$ python3 -q
>>> import numpy as np
>>> import numpy.linalg as la
>>> np.set_printoptions(suppress=True, linewidth=140)
>>> rd = lambda a: np.round(a, 3) + 0
>>> M = np.loadtxt("layer2.csv", delimiter=",")
>>> rd(M)
array([[-2.768,  0.811, -0.436, -2.285, -0.038,  0.327,  0.293,  0.222,  0.189, -0.84 ,  1.133],
       [ 0.852, -0.764,  1.054, -1.068, -0.767,  1.115,  0.702, -1.612,  0.034,  1.846,  2.027],
       [ 0.852, -2.046, -0.432, -1.116, -1.279,  1.758, -0.506,  0.182, -0.027, -1.998, -0.805],
       [ 1.49 ,  1.546, -0.31 , -0.742, -1.754, -1.685, -1.521, -0.373,  0.717, -0.898,  1.026],
       [ 0.213,  2.194, -1.042, -0.411, -0.674,  1.573,  0.378, -1.499, -0.232,  0.694, -2.008],
       [-1.277, -0.491, -0.109,  1.449, -0.489,  0.653, -1.039, -0.957,  3.052,  0.195, -0.003],
       [ 0.426,  0.686,  3.05 , -1.328,  0.738,  0.144, -0.254,  0.594,  1.223, -0.145, -1.334],
       [ 1.277,  0.348, -0.734, -0.127,  2.165,  0.083,  1.603, -1.197,  1.234, -1.718,  0.721],
       [ 0.639,  0.174, -1.   , -0.739,  2.04 ,  1.171, -2.634,  0.574, -0.089,  0.938,  0.571],
       [-0.852, -0.802,  0.725, -0.188,  0.762, -1.098, -1.334, -2.811, -1.306, -0.684, -0.657],
       [-0.213,  1.366,  1.396,  1.792, -0.167,  1.793, -0.527,  0.009, -1.16 , -1.5  ,  1.348]])
>>> Q, R = la.qr(M)
>>> np.allclose(R.T @ R, M.T @ M)
True
>>> rd(R)
array([[4., 0., 0., 0., 0., 0., 0., 0., 0., 0., 0.],
       [0., 4., 0., 0., 0., 0., 0., 0., 0., 0., 0.],
       [0., 0., 4., 0., 0., 0., 0., 0., 0., 0., 0.],
       [0., 0., 0., 4., 0., 0., 0., 0., 0., 0., 0.],
       [0., 0., 0., 0., 4., 0., 0., 0., 0., 0., 0.],
       [0., 0., 0., 0., 0., 4., 0., 0., 0., 0., 0.],
       [0., 0., 0., 0., 0., 0., 4., 0., 0., 0., 0.],
       [0., 0., 0., 0., 0., 0., 0., 4., 0., 0., 0.],
       [0., 0., 0., 0., 0., 0., 0., 0., 4., 0., 0.],
       [0., 0., 0., 0., 0., 0., 0., 0., 0., 4., 0.],
       [0., 0., 0., 0., 0., 0., 0., 0., 0., 0., 4.]])
>>> Q.shape, R.shape
((11, 11), (11, 11))
>>> abs(R[0, 0]), rd(la.norm(M[:, 0]))
(np.float64(4.0), np.float64(4.0))
>>> rd(Q.T @ Q)
array([[1., 0., 0., 0., 0., 0., 0., 0., 0., 0., 0.],
       [0., 1., 0., 0., 0., 0., 0., 0., 0., 0., 0.],
       [0., 0., 1., 0., 0., 0., 0., 0., 0., 0., 0.],
       [0., 0., 0., 1., 0., 0., 0., 0., 0., 0., 0.],
       [0., 0., 0., 0., 1., 0., 0., 0., 0., 0., 0.],
       [0., 0., 0., 0., 0., 1., 0., 0., 0., 0., 0.],
       [0., 0., 0., 0., 0., 0., 1., 0., 0., 0., 0.],
       [0., 0., 0., 0., 0., 0., 0., 1., 0., 0., 0.],
       [0., 0., 0., 0., 0., 0., 0., 0., 1., 0., 0.],
       [0., 0., 0., 0., 0., 0., 0., 0., 0., 1., 0.],
       [0., 0., 0., 0., 0., 0., 0., 0., 0., 0., 1.]])
